% python3 -q
>>> import numpy as np
>>> from numpy import linalg as LA
>>> np.set_printoptions(precision=2, suppress=True, linewidth=100, floatmode="fixed")
>>> def rd(a):
...     return np.round(a, 2) + 0
... 
>>> W0 = np.array([[3, 3, 3, 3], [3, 6, 6, 6], [3, 6, 9, 9], [3, 6, 9, 12]])
>>> vec = np.ones(4)
>>> for _ in range(3):
...     vec = W0 @ vec
...     vec /= LA.norm(vec)
...     print(round(vec @ W0 @ vec, 2))
... 
24.84
24.87
24.87
>>> rd(LA.eigvalsh(W0)[-1])
np.float64(24.87)
>>> rd(vec)
array([0.23, 0.43, 0.58, 0.66])
>>> low = LA.cholesky(W0)
>>> rd(low @ low.T)
array([[ 3.00,  3.00,  3.00,  3.00],
       [ 3.00,  6.00,  6.00,  6.00],
       [ 3.00,  6.00,  9.00,  9.00],
       [ 3.00,  6.00,  9.00, 12.00]])
>>> X = np.array([[-3.0, -1.0, -3.0, -5.0],
...     [-4.0, 0.0, 0.0, -4.0],
...     [-11.0, -1.0, -7.0, -17.0],
...     [5.0, 1.0, 3.0, 7.0]])
>>> f, g = X[3], X[0]
>>> f @ g
np.float64(-60.0)
>>> p = (f @ g) / (f @ f) * f
>>> np.outer(f, g)
array([[-15.00,  -5.00, -15.00, -25.00],
       [ -3.00,  -1.00,  -3.00,  -5.00],
       [ -9.00,  -3.00,  -9.00, -15.00],
       [-21.00,  -7.00, -21.00, -35.00]])
>>> hat = np.triu(np.array([[-8, -2, -8, -3], [9, -7, 6, -5], [-6, -3, 9, -4], [-6, -7, -6, 2]]), 1) + np.eye(4)
>>> A2 = hat @ X @ LA.inv(hat)
>>> np.trace(A2), np.trace(X)
(np.float64(-3.0), np.float64(-3.0))
>>> hat @ X - X @ hat
array([[  81.00,   -1.00,   29.00,   97.00],
       [ -91.00,  -19.00,  -89.00, -149.00],
       [ -20.00,  -26.00,  -94.00,  -94.00],
       [   0.00,   10.00,   34.00,   32.00]])
>>> rd(np.poly(A2))
array([ 1.00,  3.00, -6.00, -8.00,  0.00])
>>> LA.matrix_rank(A2)
np.int64(3)
>>> A2
array([[  78.00,  160.00, -292.00,  -16.00],
       [ -95.00, -201.00,  389.00,  125.00],
       [ -31.00,  -67.00,  135.00,   67.00],
       [   5.00,   11.00,  -23.00,  -15.00]])
>>> r = LA.matrix_rank(X)
>>> r
np.int64(3)
>>> N = LA.svd(X)[2][r:].T
>>> np.allclose(X @ N, 0)
True
>>> [int(LA.matrix_rank(X[:, :j + 1])) for j in range(4)]
[1, 2, 3, 3]
>>> Uu, s, Vh = LA.svd(X)
>>> rd(s)
array([24.77,  2.39,  0.81,  0.00])
>>> A2 = Uu[:, :3] @ np.diag(s[:3]) @ Vh[:3]
>>> rd(A2)
array([[ -3.00,  -1.00,  -3.00,  -5.00],
       [ -4.00,   0.00,   0.00,  -4.00],
       [-11.00,  -1.00,  -7.00, -17.00],
       [  5.00,   1.00,   3.00,   7.00]])
>>> rd(np.abs(X - A2).max())
np.float64(0.0)
>>> A2 = np.array([[0, 9, 4, 5, 8],
...     [7, 8, 6, 8, 9],
...     [4, 3, 9, 7, 8],
...     [0, 3, 5, 4, 6],
...     [9, 5, 2, 6, 0]])
>>> A = np.tril(A2)
>>> A
array([[0, 0, 0, 0, 0],
       [7, 8, 0, 0, 0],
       [4, 3, 9, 0, 0],
       [0, 3, 5, 4, 0],
       [9, 5, 2, 6, 0]])
>>> [round(float(x), 2) for x in LA.svd(A, compute_uv=False)[:3]]
[17.27, 8.74, 5.42]
>>> LA.cond(A) > 100
np.True_
>>> rd(LA.eigvals(W0))
array([24.87,  3.00,  1.28,  0.85])
>>> rd(np.poly(W0))
array([   1.00,  -30.00,  135.00, -189.00,   81.00])
>>> rd(LA.det(W0[::-1]))
np.float64(81.0)
>>> rd(LA.eigvals(W0).sum().real)
np.float64(30.0)
>>> ang = np.radians(120)
>>> R = np.eye(5)
>>> R[1, 1] = R[2, 2] = np.cos(ang)
>>> R[1, 2], R[2, 1] = -np.sin(ang), np.sin(ang)
>>> rd(R)
array([[ 1.00,  0.00,  0.00,  0.00,  0.00],
       [ 0.00, -0.50, -0.87,  0.00,  0.00],
       [ 0.00,  0.87, -0.50,  0.00,  0.00],
       [ 0.00,  0.00,  0.00,  1.00,  0.00],
       [ 0.00,  0.00,  0.00,  0.00,  1.00]])
>>> A2 = A @ R.T
>>> rd(LA.svd(A, compute_uv=False)), rd(LA.svd(A2, compute_uv=False))
(array([17.27,  8.74,  5.42,  3.31,  0.00]), array([17.27,  8.74,  5.42,  3.31,  0.00]))
>>> rd(LA.det(R)), rd(np.trace(R))
(np.float64(1.0), np.float64(2.0))
>>> rd(A2)
array([[ 0.00,  0.00,  0.00,  0.00,  0.00],
       [ 7.00, -4.00,  6.93,  0.00,  0.00],
       [ 4.00, -9.29, -1.90,  0.00,  0.00],
       [ 0.00, -5.83,  0.10,  4.00,  0.00],
       [ 9.00, -4.23,  3.33,  6.00,  0.00]])
>>> np.allclose(LA.norm(A, axis=1), LA.norm(A2, axis=1))
True
>>> rng = np.random.default_rng(38)
>>> z = rng.permutation(5)
>>> z
array([4, 3, 2, 0, 1])
>>> A2 = A[z][:, z]
>>> rd(LA.det(A2)), rd(LA.det(A[z]))
(np.float64(0.0), np.float64(0.0))
>>> np.allclose(A2, A)
False
>>> np.allclose(A @ A.T, A.T @ A)
False
>>> np.allclose(A, A.T)
False
>>> (A - A.T) / 2
array([[ 0.00, -3.50, -2.00,  0.00, -4.50],
       [ 3.50,  0.00, -1.50, -1.50, -2.50],
       [ 2.00,  1.50,  0.00, -2.50, -1.00],
       [ 0.00,  1.50,  2.50,  0.00, -3.00],
       [ 4.50,  2.50,  1.00,  3.00,  0.00]])
>>> np.trace(A)
np.int64(21)
>>> (A + A.T) / 2
array([[0.00, 3.50, 2.00, 0.00, 4.50],
       [3.50, 8.00, 1.50, 1.50, 2.50],
       [2.00, 1.50, 9.00, 2.50, 1.00],
       [0.00, 1.50, 2.50, 4.00, 3.00],
       [4.50, 2.50, 1.00, 3.00, 0.00]])
>>> A @ A
array([[ 0,  0,  0,  0,  0],
       [56, 64,  0,  0,  0],
       [57, 51, 81,  0,  0],
       [41, 51, 65, 16,  0],
       [43, 64, 48, 24,  0]])
>>> rd(np.abs(LA.eigvals(A)).max())
np.float64(9.0)
>>> mat = np.load("case7.npy")
>>> mat
array([[ 0.18, -0.77,  0.64],
       [ 0.43,  0.70, -0.42],
       [-0.43, -0.70,  0.42],
       [-0.19,  0.85, -0.72],
       [ 0.79,  0.82, -0.44],
       [ 0.95,  0.58,  0.10],
       [-0.62, -0.08, -0.16],
       [-0.60,  0.46, -0.50],
       [ 1.00,  0.68,  0.40],
       [ 0.71,  0.98, -0.88],
       [-0.96, -0.72,  0.04],
       [ 0.45,  0.89, -0.69],
       [-0.59,  0.04, -0.23],
       [-0.90, -0.96,  0.74],
       [-0.88, -0.74,  0.24],
       [-0.15, -0.61,  0.41],
       [-0.47,  0.87, -0.79],
       [ 0.51,  0.56, -0.26],
       [ 0.30,  0.15, -0.01],
       [-0.96, -0.99,  0.84],
       [-0.40, -0.94,  0.80],
       [ 0.45,  0.17,  0.03]])
>>> z = mat[:, 1] > np.median(mat[:, 1])
>>> f = mat[z].mean(axis=0) - mat[~z].mean(axis=0)
>>> z.astype(int)
array([0, 1, 0, 1, 1, 1, 0, 1, 1, 1, 0, 1, 0, 0, 0, 0, 1, 1, 0, 0, 0, 1])
>>> np.argsort(-np.abs(f).round(6), kind="stable")
array([1, 0, 2])
>>> rd((((mat - mat.mean(axis=0)) @ f > 0) == z).mean())
np.float64(0.95)
>>> Xc = (mat - mat.mean(axis=0)) / mat.std(axis=0)
>>> np.argwhere(np.abs(Xc) > 2)
array([], shape=(0, 2), dtype=int64)
>>> b = LA.lstsq(np.delete(Xc, 1, axis=1), Xc[:, 1])[0]
>>> rd(1 - np.var(Xc[:, 1] - np.delete(Xc, 1, axis=1) @ b))
np.float64(0.92)
>>> rd(b)
array([ 0.46, -0.72])
>>> np.abs(b).argmax()
np.int64(1)
>>> Z = mat[[1, 13]].astype(float)
>>> for _ in range(7):
...     z = LA.norm(mat[:, None] - Z, axis=-1).argmin(axis=1)
...     Z = np.array([mat[z == j].mean(axis=0) for j in range(2)])
... 
>>> z
array([1, 0, 1, 0, 0, 0, 1, 0, 0, 0, 1, 0, 1, 1, 1, 1, 0, 0, 0, 1, 1, 0])
>>> np.abs(Z[1] - Z[0]).argmax()
np.int64(1)
>>> rd(Z[1] - Z[0])
array([-0.93, -1.29,  0.72])
>>> np.bincount(z)
array([12, 10])
>>> rd(Z)
array([[ 0.36,  0.64, -0.35],
       [-0.57, -0.65,  0.37]])
>>> cov = mat.T @ mat
>>> rd(cov)
array([[ 9.15,  6.65, -2.22],
       [ 6.65, 11.08, -7.01],
       [-2.22, -7.01,  6.04]])
>>> J = np.array([[0.3, -0.1, -1.6],
...     [-0.2, -1.4, -0.1],
...     [2.5, 0.2, 0.9],
...     [0.3, -0.3, -0.3],
...     [0.0, -1.2, 0.9],
...     [-2.3, 1.2, -0.6],
...     [-1.3, -1.7, 0.7],
...     [-1.0, 1.2, 0.1],
...     [0.0, -0.3, -0.3],
...     [0.2, 0.1, -1.2],
...     [-0.3, 1.0, -0.3],
...     [1.4, 0.1, -1.0],
...     [-0.3, 4.5, -1.2],
...     [0.1, 0.6, -0.7]])
>>> d = LA.norm(J[:, None] - J[None], axis=-1)
>>> LA.matrix_rank(d ** 2)
np.int64(5)
>>> np.flatnonzero(d[10] < d.mean() / 2)
array([ 7, 10, 13])
>>> rd(d[10])
array([1.81, 2.41, 3.15, 1.43, 2.52, 2.03, 3.05, 0.83, 1.33, 1.37, 0.00, 2.05, 3.61, 0.69])
>>> rd(LA.norm(J, axis=1))
array([1.63, 1.42, 2.66, 0.52, 1.50, 2.66, 2.25, 1.57, 0.42, 1.22, 1.09, 1.72, 4.67, 0.93])
>>> vec = np.array([2, 3, 1])
>>> h1 = np.maximum(J @ vec, 0)
>>> rd(h1)
array([ 0.00,  0.00,  6.50,  0.00,  0.00,  0.00,  0.00,  1.70,  0.00,  0.00,  2.10,  2.10, 11.70,
        1.30])
>>> rd(np.maximum(J @ (3 * vec), 0))
array([ 0.00,  0.00, 19.50,  0.00,  0.00,  0.00,  0.00,  5.10,  0.00,  0.00,  6.30,  6.30, 35.10,
        3.90])
>>> J * (h1 > 1e-9)[:, None]
array([[ 0.00, -0.00, -0.00],
       [-0.00, -0.00, -0.00],
       [ 2.50,  0.20,  0.90],
       [ 0.00, -0.00, -0.00],
       [ 0.00, -0.00,  0.00],
       [-0.00,  0.00, -0.00],
       [-0.00, -0.00,  0.00],
       [-1.00,  1.20,  0.10],
       [ 0.00, -0.00, -0.00],
       [ 0.00,  0.00, -0.00],
       [-0.30,  1.00, -0.30],
       [ 1.40,  0.10, -1.00],
       [-0.30,  4.50, -1.20],
       [ 0.10,  0.60, -0.70]])
>>> cov = np.cov(J, rowvar=False)
>>> cov.shape
(3, 3)
>>> rd(J.std(axis=0))
array([1.09, 1.46, 0.76])
>>> rd(np.corrcoef(J.T))
array([[ 1.00, -0.11,  0.05],
       [-0.11,  1.00, -0.46],
       [ 0.05, -0.46,  1.00]])
>>> rd(np.polyfit(J[:, 0], J[:, 1], 1))
array([-0.14,  0.27])
>>> np.argwhere(np.triu(np.abs(np.corrcoef(J.T)) > 0.8, 1))
array([], shape=(0, 2), dtype=int64)
>>> np.median(J, axis=0)
array([ 0.00,  0.10, -0.30])
>>> rd(cov)
array([[ 1.28, -0.18,  0.05],
       [-0.18,  2.30, -0.56],
       [ 0.05, -0.56,  0.62]])
>>> rd(np.corrcoef(J[:, 0], J[:, 1])[0, 1])
np.float64(-0.11)
>>> np.argsort(-J.std(axis=0).round(6), kind="stable")
array([1, 0, 2])
>>> rd(np.kron(np.eye(2, dtype=int), cov))
array([[ 1.28, -0.18,  0.05,  0.00,  0.00,  0.00],
       [-0.18,  2.30, -0.56,  0.00,  0.00,  0.00],
       [ 0.05, -0.56,  0.62,  0.00,  0.00,  0.00],
       [ 0.00,  0.00,  0.00,  1.28, -0.18,  0.05],
       [ 0.00,  0.00,  0.00, -0.18,  2.30, -0.56],
       [ 0.00,  0.00,  0.00,  0.05, -0.56,  0.62]])
>>> data = np.load("dump.npy")
>>> data
array([[ 5,  5,  5,  5,  5,  5],
       [ 5, 10, 10, 10, 10, 10],
       [ 5, 10, 15, 15, 15, 15],
       [ 5, 10, 15, 20, 20, 20],
       [ 5, 10, 15, 20, 25, 25],
       [ 5, 10, 15, 20, 25, 30]])
>>> z = rng.permutation(6)
>>> z
array([1, 0, 3, 4, 5, 2])
>>> A2 = data[z][:, z]
>>> A2
array([[10,  5, 10, 10, 10, 10],
       [ 5,  5,  5,  5,  5,  5],
       [10,  5, 20, 20, 20, 15],
       [10,  5, 20, 25, 25, 15],
       [10,  5, 20, 25, 30, 15],
       [10,  5, 15, 15, 15, 15]])
>>> np.trace(A2)
np.int64(105)
>>> rd(LA.det(A2)), rd(LA.det(data[z]))
(np.float64(15625.0), np.float64(15625.0))
>>> np.allclose(A2, data)
False
>>> rd(np.sort(np.abs(LA.eigvals(A2))))
array([ 1.33,  1.59,  2.23,  3.87,  9.94, 86.03])
>>> O, evecs = LA.qr(A2[:, :2])[0], LA.qr(A2[:, 2:])[0]
>>> s = LA.svd(O.T @ evecs, compute_uv=False)
>>> rd(np.degrees(np.arccos(s.clip(0, 1))))
array([ 7.02, 77.96])
>>> rd(LA.norm(O @ O.T - evecs @ evecs.T, 2))
np.float64(1.0)
>>> M = np.array([[-0.4, -2.6, 2.57],
...     [1.4, -0.8, 0.87],
...     [-0.7, -2.0, 2.04],
...     [1.1, 1.1, -1.05],
...     [-1.0, 0.5, -0.45],
...     [0.9, 1.2, -1.15],
...     [-1.1, 0.7, -0.71],
...     [-0.2, -0.1, 0.06],
...     [0.2, 0.7, -0.72],
...     [0.9, -1.5, 1.39],
...     [0.9, 0.2, -0.12],
...     [0.4, 0.2, -0.26],
...     [-0.4, -0.2, 0.26],
...     [-0.8, -0.9, 0.87],
...     [1.9, 0.1, -0.08],
...     [-0.3, 1.3, -1.34]])
>>> hat = M @ LA.solve(M.T @ M, M.T)
>>> np.allclose(hat @ hat, hat)
True
>>> rd(hat @ M[:, 2])
array([ 2.57,  0.87,  2.04, -1.05, -0.45, -1.15, -0.71,  0.06, -0.72,  1.39, -0.12, -0.26,  0.26,
        0.87, -0.08, -1.34])
>>> rd(np.diag(hat))
array([0.34, 0.30, 0.32, 0.16, 0.17, 0.14, 0.13, 0.04, 0.04, 0.46, 0.18, 0.11, 0.11, 0.08, 0.28,
       0.15])
>>> rd(np.trace(hat))
np.float64(3.0)
>>> Xc = M - M.mean(axis=0)
>>> evecs = LA.svd(Xc)[2][:2]
>>> A2 = Xc - Xc @ evecs.T @ evecs
>>> rd((Xc @ evecs.T).std(axis=0))
array([1.58, 0.88])
>>> LA.norm(A2, axis=1).round(6).argmax()
np.int64(9)
>>> rd(np.cov(Xc @ evecs.T, rowvar=False))
array([[2.65, 0.00],
       [0.00, 0.82]])
>>> feats = np.load("x.npy")
>>> feats
array([[ 59,  33, -26, -36, -12],
       [ 33,  42, -10, -16,  13],
       [-26, -10,  43,  14,  40],
       [-36, -16,  14,  23,   7],
       [-12,  13,  40,   7,  66]])
>>> A2 = np.array([[-2, -2], [4, -3], [4, 5], [1, 2], [1, -5]])
>>> np.einsum("ij->j", feats)
array([ 18,  62,  61,  -8, 114])
>>> LA.matrix_rank(feats @ A2)
np.int64(2)
>>> np.einsum("ij,ij->i", feats, feats)
array([6686, 3378, 4421, 2326, 6318])
>>> np.einsum("ik,kj->ji", feats, A2)
array([[-138,   59,  238,   94,  309],
       [-359, -339,  125,  201, -131]])
>>> np.vstack([feats, A2.T]).shape
(7, 5)
>>> LA.matrix_rank(np.vstack([feats, A2.T]))
np.int64(5)
>>> A2.T @ feats.T
array([[-138,   59,  238,   94,  309],
       [-359, -339,  125,  201, -131]])
>>> z = rng.permutation(5)
>>> z
array([4, 2, 3, 1, 0])
>>> A2 = feats[z][:, z]
>>> rd(np.sort(np.abs(LA.eigvals(A2))))
array([  0.00,   5.91,  17.99,  83.22, 125.88])
>>> np.allclose(A2, feats)
False
>>> np.trace(A2)
np.int64(233)
>>> Uu, s, Vh = LA.svd(feats)
>>> evecs = Vh[:(s > 1e-8).sum()]
>>> vec = feats[1] + 3 * feats[2] + rng.integers(2) * np.eye(5)[2]
>>> vec
array([-45.00,  12.00, 119.00,  26.00, 133.00])
>>> rd(evecs.T @ evecs)
array([[ 0.64,  0.11, -0.01, -0.46, -0.03],
       [ 0.11,  0.97,  0.00,  0.14,  0.01],
       [-0.01,  0.00,  1.00, -0.01,  0.00],
       [-0.46,  0.14, -0.01,  0.39, -0.04],
       [-0.03,  0.01,  0.00, -0.04,  1.00]])
>>> rd(LA.norm(vec - evecs.T @ evecs @ vec))
np.float64(0.0)
>>> r = LA.matrix_rank(feats)
>>> r
np.int64(4)
>>> N = LA.svd(feats)[2][r:].T
>>> rd(feats @ N)
array([[0.00],
       [0.00],
       [0.00],
       [0.00],
       [0.00]])
>>> [int(LA.matrix_rank(np.delete(feats, i, axis=0))) for i in range(5)]
[4, 4, 4, 4, 4]
>>> [int(LA.matrix_rank(feats[:i])) for i in range(1, len(feats) + 1)]
[1, 2, 3, 4, 4]
>>> np.allclose(feats @ N, 0)
True
